% python3 -q
>>> import numpy as np
>>> from numpy import linalg as LA
>>> np.set_printoptions(precision=2, suppress=True, linewidth=100, floatmode="fixed")
>>> X = np.array([[0, 4, 0, 3], [5, 4, 1, -3], [-3, -2, -2, -1], [-5, -3, -2, -5]])
>>> q = X.astype(float).copy()
>>> for j in range(4):
...     q[:, j] -= q[:, :j] @ (q[:, :j].T @ q[:, j])
...     q[:, j] /= LA.norm(q[:, j])
... 
>>> print(np.round(q.T @ q, 2) + 0)
[[1.00 0.00 0.00 0.00]
 [0.00 1.00 0.00 0.00]
 [0.00 0.00 1.00 0.00]
 [0.00 0.00 0.00 1.00]]
>>> print(q)
[[ 0.00  0.98  0.12  0.13]
 [ 0.65  0.13 -0.62 -0.42]
 [-0.39  0.02 -0.76  0.52]
 [-0.65  0.12 -0.17 -0.73]]
>>> r0, r1 = X[3], X[1]
>>> print(r0 @ r1)
-24
>>> print(r0 @ r0)
63
>>> pr = (r0 @ r1) / (r0 @ r0) * r0
>>> print(LA.matrix_rank(np.outer(r0, r1)))
1
>>> print(round(float(LA.norm(r0 + r1) ** 2 + LA.norm(r0 - r1) ** 2), 2))
228.0
>>> print(round(float((r1 - pr) @ r0), 2))
0.0
>>> print(r1 - pr)
[ 3.10  2.86  0.24 -4.90]
>>> B = LA.inv(X)
>>> print(LA.det(X) * B)
[[ 31.00 -26.00 -59.00  46.00]
 [-42.00 -12.00  15.00 -21.00]
 [ -2.00  43.00 175.00 -62.00]
 [ -5.00  16.00 -20.00  28.00]]
>>> print(np.round(X @ B, 2) + 0)
[[1.00 0.00 0.00 0.00]
 [0.00 1.00 0.00 0.00]
 [0.00 0.00 1.00 0.00]
 [0.00 0.00 0.00 1.00]]
>>> print((np.abs(B) > 1e-9).astype(int))
[[1 1 1 1]
 [1 1 1 1]
 [1 1 1 1]
 [1 1 1 1]]
>>> data = np.array([[0, -1, -1], [2, 2, -1], [2, 3, 2], [0, 3, -1]])
>>> data[:, 2] = -3 * data[:, 0]
>>> print(data)
[[ 0 -1  0]
 [ 2  2 -6]
 [ 2  3 -6]
 [ 0  3  0]]
>>> r = LA.matrix_rank(data)
>>> print(r)
2
>>> null = LA.svd(data)[2][r:].T
>>> print(np.round(null[:, 0] / null[np.abs(null[:, 0]).round(6).argmax(), 0], 2) + 0)
[1.00 0.00 0.33]
>>> print(null.shape)
(3, 1)
>>> print([int(LA.matrix_rank(data[:i])) for i in range(1, len(data) + 1)])
[1, 2, 2, 2]
>>> w1 = np.array([[-3, 2], [-4, -2], [5, -2]])
>>> b = np.array([2, 2])
>>> act = np.maximum(data @ w1 + b, 0)
>>> print((act > 0).mean(axis=0))
[0.25 0.75]
>>> print(LA.matrix_rank(act))
2
>>> print(act)
[[ 6  4]
 [ 0 14]
 [ 0 12]
 [ 0  0]]
>>> C = np.array([[2, 3, 3], [0, -3, 2]])
>>> print((act @ C).round(6).argmax(axis=1))
[2 2 2 0]
>>> print(w1 @ C)
[[ -6 -15  -5]
 [ -8  -6 -16]
 [ 10  21  11]]
>>> print(act @ C)
[[ 12   6  26]
 [  0 -42  28]
 [  0 -36  24]
 [  0   0   0]]
>>> x = np.array([1, 3])
>>> target = act @ x
>>> print(LA.lstsq(act, target)[0])
[1.00 3.00]
>>> print(LA.solve(act.T @ act, act.T @ target))
[1.00 3.00]
>>> rng = np.random.default_rng(240)
>>> target = target + 0.02 * rng.normal(size=4)
>>> print(target)
[18.01 42.00 36.02 -0.01]
>>> b, *_ = LA.lstsq(act, target)
>>> print(np.round(act.T @ (target - act @ b), 2) + 0)
[0.00 0.00]
>>> print(np.unique(data.round(6), axis=0).shape)
(4, 3)
>>> print(np.allclose(data[:-1].T @ LA.lstsq(data[:-1].T, data[-1])[0], data[-1]))
True
>>> F = np.array([[-1, -3, 2], [1, -2, 1], [-1, 0, -1], [0, 2, 0], [0, -1, -3]])
>>> F[-1] = F[0] + -2 * F[1]
>>> print(F)
[[-1 -3  2]
 [ 1 -2  1]
 [-1  0 -1]
 [ 0  2  0]
 [-3  1  0]]
>>> x = np.array([2, 0, 1])
>>> target = F @ x
>>> print(target)
[ 0  3 -3  0 -6]
>>> print(LA.solve(F.T @ F, F.T @ target))
[2.00 0.00 1.00]
>>> print(np.round(LA.lstsq(F, target)[0], 2) + 0)
[2.00 0.00 1.00]
>>> target = target + 0.3 * rng.normal(size=5)
>>> print(target)
[-0.05  2.79 -2.34 -0.36 -5.69]
>>> b, *_ = LA.lstsq(F, target)
>>> print(b)
[ 1.82 -0.20  0.57]
>>> print([round(float(LA.norm(LA.solve(F.T @ F + lam * np.eye(3), F.T @ target))), 2) for lam in (0, 1, 10, 100)])
[1.92, 1.74, 1.04, 0.22]
>>> print(round(float(LA.norm(target - F @ b)), 2))
0.07
>>> print(np.round(F.T @ (target - F @ b), 2) + 0)
[0.00 0.00 0.00]
>>> r0, r1 = F[3], F[4]
>>> print(r0 @ r1)
2
>>> print(r0 @ r0)
4
>>> pr = (r0 @ r1) / (r0 @ r0) * r0
>>> print(LA.matrix_rank(np.outer(r0, r1)))
1
>>> print(pr)
[0.00 1.00 0.00]
>>> print(np.outer(r0, r1))
[[ 0  0  0]
 [-6  2  0]
 [ 0  0  0]]
>>> B = np.c_[F[:, :1] @ np.array([[1]]), np.array([-5, -2, -9, -4, 0])]
>>> print(B)
[[-1 -5]
 [ 1 -2]
 [-1 -9]
 [ 0 -4]
 [-3  0]]
>>> print(np.round(LA.norm(B - F @ LA.lstsq(F, B)[0], axis=0), 2) + 0)
[ 0.00 10.05]
>>> th = np.deg2rad(15)
>>> arr = np.eye(3)
>>> arr[np.ix_([0, 1], [0, 1])] = [[np.cos(th), -np.sin(th)], [np.sin(th), np.cos(th)]]
>>> print(arr)
[[ 0.97 -0.26  0.00]
 [ 0.26  0.97  0.00]
 [ 0.00  0.00  1.00]]
>>> print((arr != 0).astype(int))
[[1 1 0]
 [1 1 0]
 [0 0 1]]
>>> print(np.sort(LA.eigvals(arr).real))
[0.97 0.97 1.00]
>>> print(round(LA.det(arr), 2))
1.0
>>> print(np.round(LA.norm(arr) ** 2 / LA.norm(arr, 2) ** 2, 2))
3.0
>>> print(LA.norm(arr, axis=1))
[1.00 1.00 1.00]
>>> print(round(float(LA.norm(arr, 2)), 2))
1.0
>>> print(arr[0] @ arr[2])
0.0
>>> print(LA.norm(arr, axis=0))
[1.00 1.00 1.00]
>>> print((arr - arr.T) / 2)
[[ 0.00 -0.26  0.00]
 [ 0.26  0.00  0.00]
 [ 0.00  0.00  0.00]]
>>> print(np.sort(np.abs(LA.eigvals(arr))))
[1.00 1.00 1.00]
>>> print(arr @ arr)
[[ 0.87 -0.50  0.00]
 [ 0.50  0.87  0.00]
 [ 0.00  0.00  1.00]]
>>> K = np.array([[-17.79, 3.57, -1.11],
...     [-14.0, 3.26, -0.65],
...     [-13.91, 3.25, -0.64],
...     [-10.71, 2.94, -0.33],
...     [-5.06, 2.2, -0.01],
...     [-2.78, 1.73, -0.02],
...     [-1.03, 1.15, -0.1],
...     [-0.51, 0.85, -0.14],
...     [-0.11, 0.42, -0.13],
...     [-0.21, -1.72, 2.98],
...     [0.23, -2.19, 4.8],
...     [3.22, -3.23, 11.07],
...     [3.67, -3.33, 11.8],
...     [4.25, -3.44, 12.7],
...     [4.35, -3.46, 12.87]])
>>> print(K)
[[-17.79   3.57  -1.11]
 [-14.00   3.26  -0.65]
 [-13.91   3.25  -0.64]
 [-10.71   2.94  -0.33]
 [ -5.06   2.20  -0.01]
 [ -2.78   1.73  -0.02]
 [ -1.03   1.15  -0.10]
 [ -0.51   0.85  -0.14]
 [ -0.11   0.42  -0.13]
 [ -0.21  -1.72   2.98]
 [  0.23  -2.19   4.80]
 [  3.22  -3.23  11.07]
 [  3.67  -3.33  11.80]
 [  4.25  -3.44  12.70]
 [  4.35  -3.46  12.87]]
>>> G = np.cov(K, rowvar=False)
>>> print(np.median(K, axis=0))
[-0.51  0.85 -0.02]
>>> print(np.round(np.corrcoef(K[:, 1], K[:, 2])[0, 1], 2))
-0.91
>>> print(np.corrcoef(K.T))
[[ 1.00 -0.89  0.72]
 [-0.89  1.00 -0.91]
 [ 0.72 -0.91  1.00]]
>>> print(np.argwhere(np.triu(np.abs(np.corrcoef(K.T)) > 0.8, 1)))
[[0 1]
 [1 2]]
>>> print(np.polyfit(K[:, 1], K[:, 2], 1))
[-1.85  3.79]
>>> print(G)
[[ 53.36 -17.80  29.24]
 [-17.80   7.53 -13.96]
 [ 29.24 -13.96  31.07]]
>>> print(LA.eigvalsh(G)[::-1])
[80.49 11.09  0.38]
>>> print(K.std(axis=0))
[7.06 2.65 5.38]
>>> print(np.argsort(-K.std(axis=0).round(6), kind="stable"))
[0 2 1]
